In [1]: import numpy as np

In [2]: np.set_printoptions(precision=2, suppress=True, linewidth=140, floatmode="fixed")

In [3]: rnd = lambda a: np.round(a, 2) + 0

In [4]: mat = np.load("block14.npy")

In [5]: print(mat)
[[ 0 -6  0]
 [ 0  0  0]
 [-5  1 -3]
 [-4 -1 -1]
 [ 0  0  0]
 [ 1 -2  2]
 [ 0  0  0]
 [ 1 -2  2]
 [-5  1 -3]
 [-5  1 -3]
 [ 1 -2  2]
 [ 0  0  0]
 [ 0  0  0]
 [-1 -4 -2]
 [ 0  0  0]
 [-5 -5 -3]
 [ 0  0  0]
 [-5 -5 -3]
 [ 0  0  0]
 [ 0  0  0]
 [-5  1 -3]
 [ 1 -2  2]]

In [6]: Xs = mat - mat.mean(axis=0)

In [7]: Uu, sv, VT = np.linalg.svd(Xs, full_matrices=False)

In [8]: print(np.linalg.matrix_rank(Xs))
3

In [9]: print(rnd((sv ** 2).sum() ** 2 / (sv ** 4).sum()))
1.88

In [10]: print(rnd(sv ** 2 / (sv ** 2).sum()))
[0.65 0.33 0.02]

In [11]: print((np.sign(Uu[:, 0]) == np.sign(Uu[0, 0])).astype(int))
[1 1 0 0 1 1 1 1 0 0 1 1 1 0 1 0 1 0 1 1 0 1]

In [12]: x = np.array([-4, -5, -5])

In [13]: y = mat @ x

In [14]: c, lr = np.zeros(3), 1 / np.linalg.norm(mat, 2) ** 2

In [15]: for i in range(300):
    ...:     c -= lr * mat.T @ (mat @ c - y)
    ...:     if i % 50 == 0: print(i, round(np.linalg.norm(mat @ c - y), 2))
    ...: 
0 19.33
50 1.2
100 0.23
150 0.04
200 0.01
250 0.0

In [16]: print(rnd(np.linalg.cond(mat)))
5.53

In [17]: q, Rm = np.linalg.qr(mat)

In [18]: print(rnd(abs(Rm[0, 0])), rnd(np.linalg.norm(mat[:, 0])))
13.08 13.08

In [19]: print(rnd(np.abs(np.diag(Rm))))
[13.08 10.85  3.36]

In [20]: P = mat @ np.linalg.solve(mat.T @ mat, mat.T)

In [21]: print(rnd(np.linalg.eigvalsh(P)))
[0.00 0.00 0.00 0.00 0.00 0.00 0.00 0.00 0.00 0.00 0.00 0.00 0.00 0.00 0.00 0.00 0.00 0.00 0.00 1.00 1.00 1.00]

In [22]: print(rnd(P @ mat[:, 2]))
[ 0.00  0.00 -3.00 -1.00  0.00  2.00  0.00  2.00 -3.00 -3.00  2.00  0.00  0.00 -2.00  0.00 -3.00  0.00 -3.00  0.00  0.00 -3.00  2.00]

In [23]: f = np.array([7, 3])

In [24]: print(np.polyval(f, mat[6]))
[3 3 3]

In [25]: K = np.loadtxt("m.csv", delimiter=",")

In [26]: print(K)
[[0.80 0.20]
 [0.43 0.57]]

In [27]: A2 = K / np.sqrt((K ** 2).mean(axis=1, keepdims=True))

In [28]: print(rnd(A2[1]))
[0.85 1.13]

In [29]: P = np.triu(np.array([[1, 0], [1, 1]]), 1) + np.eye(2)

In [30]: A2 = P @ K @ np.linalg.inv(P)

In [31]: print(np.linalg.matrix_rank(A2))
2

In [32]: print(rnd(np.linalg.det(A2)))
0.37

In [33]: print(np.poly(A2))
[ 1.00 -1.37  0.37]

In [34]: print(A2)
[[0.80 0.20]
 [0.43 0.57]]

In [35]: print(rnd(np.sort(np.abs(np.linalg.eigvals(K)))[::-1]))
[1.00 0.37]

In [36]: print(K.sum(axis=1))
[1.00 1.00]

In [37]: print(rnd(np.linalg.matrix_power(K, 100)))
[[0.68 0.32]
 [0.68 0.32]]

In [38]: print(rnd(np.linalg.matrix_power(K, 2)))
[[0.73 0.27]
 [0.59 0.41]]

In [39]: p = np.eye(2)[0]

In [40]: for _ in range(5):
    ...:     p = p @ K
    ...:     print(p.round(2))
    ...: 
[0.80 0.20]
[0.73 0.27]
[0.70 0.30]
[0.69 0.31]
[0.68 0.32]

In [41]: A = np.loadtxt("w.csv", delimiter=",")

In [42]: print(A)
[[ 11.87   0.53   8.75 -13.84]
 [ -6.09 -19.41   1.93  20.82]
 [-12.36   3.61 -11.95  10.28]
 [ 12.66 -13.86  21.11  -2.85]
 [ -0.78 -21.74  -3.58  15.44]
 [ -6.92  -2.69   2.35  10.81]
 [-12.43  22.94 -13.70  -2.28]
 [  6.09  -4.20   9.06  -3.21]
 [ -5.47 -11.10  -8.03  13.00]
 [  6.42   1.64   2.24  -8.92]
 [ 12.40 -13.45  23.28  -2.99]
 [ -5.23  -6.77  -2.13  10.23]
 [  2.07  -2.24   0.26  -0.71]
 [ -2.33  15.87 -13.56 -10.43]
 [  2.14 -27.47   4.91  17.47]
 [ 15.48 -23.28  21.22   0.10]
 [ -6.83  18.49 -13.90  -6.30]
 [  7.11 -15.01  12.25   4.74]
 [ -3.03 -15.12  -8.40  12.04]
 [ 10.71  -1.50  15.91  -9.78]
 [-11.11   8.57  -4.42   6.25]
 [-16.18  -1.10  -8.96  19.79]
 [-12.56  -4.41  -4.09  17.30]
 [ 11.07 -26.55  13.95   7.58]
 [ -4.67   4.12  -3.68   1.77]]

In [43]: Xs = (A - A.mean(axis=0)) / A.std(axis=0)

In [44]: print(np.argwhere(np.abs(Xs) > 2))
[[6 1]]

In [45]: print(rnd(Xs.std(axis=0)))
[1.00 1.00 1.00 1.00]

In [46]: c = np.linalg.lstsq(np.delete(Xs, 2, axis=1), Xs[:, 2])[0]

In [47]: print(rnd(1 - np.var(Xs[:, 2] - np.delete(Xs, 2, axis=1) @ c)))
0.94

In [48]: print(rnd(c))
[5.04 3.88 4.30]

In [49]: w1 = np.array([[1, -1], [-7, -2], [-5, 4], [-9, -4]])

In [50]: c = np.array([1, 3])

In [51]: hid = np.maximum(A @ w1 + c, 0)

In [52]: print((hid > 0).mean(axis=0))
[0.56 0.44]

In [53]: C = np.array([[-3, 3, -3], [1, -1, 1]])

In [54]: print((hid @ C).round(6).argmax(axis=1))
[1 0 0 0 1 0 0 1 0 1 0 0 1 1 1 1 0 0 1 0 0 0 0 1 0]

In [55]: C2 = np.cov(A, rowvar=False)

In [56]: print(np.argwhere(np.triu(np.abs(np.corrcoef(A.T)) > 0.8, 1)))
[[0 2]]

In [57]: print(rnd(C2))
[[ 89.30 -61.37  94.01 -52.14]
 [-61.37 183.60 -92.26 -66.48]
 [ 94.01 -92.26 131.51 -30.81]
 [-52.14 -66.48 -30.81 105.31]]

In [58]: print(np.median(A, axis=0))
[-2.33 -4.20  0.26  4.74]

In [59]: print(rnd(np.corrcoef(A[:, 1], A[:, 3])[0, 1]))
-0.48

In [60]: print(C2.shape)
(4, 4)

In [61]: print(rnd(A.std(axis=0)))
[ 9.26 13.28 11.24 10.05]
